In [1]: import numpy as np

In [2]: np.set_printoptions(precision=3, suppress=True, linewidth=160, floatmode="fixed")

In [3]: rd = lambda a: np.round(a, 3) + 0

In [4]: ang = np.deg2rad(120)

In [5]: F = np.eye(3)

In [6]: F[np.ix_([0, 1], [0, 1])] = [[np.cos(ang), -np.sin(ang)], [np.sin(ang), np.cos(ang)]]

In [7]: print(rd(F))
[[-0.500 -0.866  0.000]
 [ 0.866 -0.500  0.000]
 [ 0.000  0.000  1.000]]

In [8]: rng = np.random.default_rng(32)

In [9]: idx = rng.permutation(3)

In [10]: print(idx)
[2 1 0]

In [11]: other = F[idx][:, idx]

In [12]: print(rd(np.trace(other)))
0.0

In [13]: print(rd(other))
[[ 1.000  0.000  0.000]
 [ 0.000 -0.500  0.866]
 [ 0.000 -0.866 -0.500]]

In [14]: print(rd(np.diag(other)))
[ 1.000 -0.500 -0.500]

In [15]: vec = np.array([0, -3, 0])

In [16]: y = other @ vec

In [17]: beta, lr = np.zeros(3), 1 / np.linalg.norm(other, 2) ** 2

In [18]: for i in range(60):
    ...:     beta -= lr * other.T @ (other @ beta - y)
    ...:     if i % 10 == 0: print(i, round(np.linalg.norm(other @ beta - y), 3))
    ...: 
0 0.0
10 0.0
20 0.0
30 0.0
40 0.0
50 0.0

In [19]: print(rd(np.linalg.cond(other)))
1.0

In [20]: P = np.triu(np.array([[0, 1, 0], [-1, -2, 0], [1, 2, 2]]), 1) + np.eye(3)

In [21]: other = P @ F @ np.linalg.inv(P)

In [22]: print(np.linalg.matrix_rank(other))
3

In [23]: print(rd(np.trace(other)), rd(np.trace(F)))
0.0 0.0

In [24]: print(rd(np.poly(other)))
[ 1.000  0.000  0.000 -1.000]
